>>> import numpy as np
>>> from numpy import linalg as LA
>>> np.set_printoptions(precision=3, suppress=True, linewidth=140)
>>> def rd(a):
...     return np.round(a, 3) + 0
... 
>>> M = np.load("mat.npy")
>>> M
array([[1, 0, 0],
       [0, 0, 0],
       [1, 2, 2],
       [0, 2, 0],
       [1, 0, 0]])
>>> Y = np.array([[1, -1], [2, 2], [2, 0]])
>>> np.einsum("ik,kj->ij", M, Y)
array([[ 1, -1],
       [ 0,  0],
       [ 9,  3],
       [ 4,  4],
       [ 1, -1]])
>>> np.einsum("ij->j", M)
array([3, 4, 2])
>>> M @ Y
array([[ 1, -1],
       [ 0,  0],
       [ 9,  3],
       [ 4,  4],
       [ 1, -1]])
>>> np.einsum("ij,ij->i", M, M)
array([1, 0, 9, 4, 1])
>>> LA.matrix_rank(np.vstack([M, Y.T]))
np.int64(3)
>>> Y @ M
Traceback (most recent call last):
  File "<python-input-12>", line 1, in <module>
    Y @ M
    ~~^~~
ValueError: matmul: Input operand 1 has a mismatch in its core dimension 0, with gufunc signature (n?,k),(k,m?)->(n?,m?) (size 5 is different from 2)
>>> A = np.load("sample16.npy")
>>> A
array([[ 2,  4, -3, -3],
       [ 3,  5, -2, -2],
       [ 4,  6, -1, -1],
       [ 6,  8,  1,  1],
       [ 6,  8,  1,  1]])
>>> gram = A.T @ A
>>> rd(LA.svd(A, compute_uv=False) ** 2)
array([306.233,  31.767,   0.   ,   0.   ])
>>> np.allclose(gram, gram.T)
True
>>> gram
array([[101, 143,  -4,  -4],
       [143, 205, -12, -12],
       [ -4, -12,  16,  16],
       [ -4, -12,  16,  16]])
>>> rd(LA.eigvalsh(gram)[::-1])
array([306.233,  31.767,   0.   ,   0.   ])
>>> m1 = np.loadtxt("arr.csv", delimiter=",")
>>> rd(m1)
array([[0.118, 0.212, 0.212, 0.118],
       [0.212, 0.382, 0.382, 0.212],
       [0.212, 0.382, 0.382, 0.212],
       [0.118, 0.212, 0.212, 0.118]])
>>> Y = np.array([[-2, -1], [2, 8], [-6, 1], [-9, 0]])
>>> rd(np.einsum("ij->j", m1))
array([0.66 , 1.189, 1.189, 0.66 ])
>>> rd(m1 @ Y)
array([[-2.146,  1.792],
       [-3.863,  3.226],
       [-3.863,  3.226],
       [-2.146,  1.792]])
>>> np.vstack([m1, Y.T]).shape
(6, 4)
>>> rd(np.einsum("ij,ij->i", m1, m1))
array([0.118, 0.382, 0.382, 0.118])
>>> rd(np.einsum("ik,kj->ij", m1, Y))
array([[-2.146,  1.792],
       [-3.863,  3.226],
       [-3.863,  3.226],
       [-2.146,  1.792]])
>>> rd(Y.T @ m1.T)
array([[-2.146, -3.863, -3.863, -2.146],
       [ 1.792,  3.226,  3.226,  1.792]])
>>> LA.matrix_rank(m1 @ Y)
np.int64(1)
>>> U, sv, Vt = LA.svd(m1)
>>> vecs = Vt[:(sv > 1e-8).sum()]
>>> rng = np.random.default_rng(78)
>>> x0 = m1[3] + 3 * m1[1] + rng.integers(2) * np.eye(4)[1]
>>> rd(x0)
array([0.755, 2.358, 1.358, 0.755])
>>> rd(vecs.T @ vecs)
array([[0.118, 0.212, 0.212, 0.118],
       [0.212, 0.382, 0.382, 0.212],
       [0.212, 0.382, 0.382, 0.212],
       [0.118, 0.212, 0.212, 0.118]])
>>> rd(np.trace(LA.pinv(m1) @ m1))
np.float64(1.0)
>>> idx = rng.permutation(4)
>>> idx
array([0, 2, 1, 3])
>>> Y = m1[idx][:, idx]
>>> rd(np.sort(np.abs(LA.eigvals(Y))))
array([0., 0., 0., 1.])
>>> rd(Y)
array([[0.118, 0.212, 0.212, 0.118],
       [0.212, 0.382, 0.382, 0.212],
       [0.212, 0.382, 0.382, 0.212],
       [0.118, 0.212, 0.212, 0.118]])
>>> rd(np.diag(Y))
array([0.118, 0.382, 0.382, 0.118])
>>> np.trace(Y)
np.float64(1.0)
>>> w, vecs = LA.eigvalsh(m1)
Traceback (most recent call last):
  File "<python-input-44>", line 1, in <module>
    w, vecs = LA.eigvalsh(m1)
    ^^^^^^^
ValueError: too many values to unpack (expected 2)
>>> w, vecs = LA.eigh(m1)
>>> rd(LA.eigvalsh(m1 @ m1))
array([0., 0., 0., 1.])
>>> rd(vecs.T @ m1 @ vecs)
array([[0., 0., 0., 0.],
       [0., 0., 0., 0.],
       [0., 0., 0., 0.],
       [0., 0., 0., 1.]])
>>> np.abs(vecs[:, -1]).round(6).argmax()
np.int64(1)
>>> rd(w.sum()), np.trace(m1)
(np.float64(1.0), np.float64(1.0))
>>> np.unique(w.round(6) + 0, return_counts=True)[1]
array([3, 1])
>>> rd(w)
array([0., 0., 0., 1.])
>>> F = np.loadtxt("layer11.csv", delimiter=",")
>>> F
array([[ -1.,  -3.,  -5.],
       [ -6.,  -1.,  -5.],
       [-10.,   4.,  -6.],
       [ -5.,  -1.,  -8.],
       [ -6.,  -6., -11.],
       [ -5.,  -7., -15.],
       [ -6., -11., -14.],
       [ -2., -16., -11.],
       [  0., -14.,  -7.],
       [  2., -11., -11.],
       [  5., -12.,  -7.],
       [  2.,  -9.,  -4.],
       [  5.,  -9.,  -7.],
       [  2.,  -5.,  -7.],
       [  4.,  -5., -10.],
       [  5.,  -5., -11.],
       [  4.,  -7., -13.],
       [  8., -11., -11.],
       [  9., -10., -15.],
       [  4.,  -6., -13.],
       [  0.,  -8.,  -8.],
       [  5.,  -6.,  -8.],
       [  8.,  -7.,  -8.]])
>>> idx = F[:, 1] > np.median(F[:, 1])
>>> f = F[idx].mean(axis=0) - F[~idx].mean(axis=0)
>>> idx.astype(int)
array([1, 1, 1, 1, 1, 0, 0, 0, 0, 0, 0, 0, 0, 1, 1, 1, 0, 0, 0, 1, 0, 1, 0])
>>> rd((((F - F.mean(axis=0)) @ f > 0) == idx).mean())
np.float64(0.826)
>>> rd(f)
array([-3.108,  6.754,  1.677])
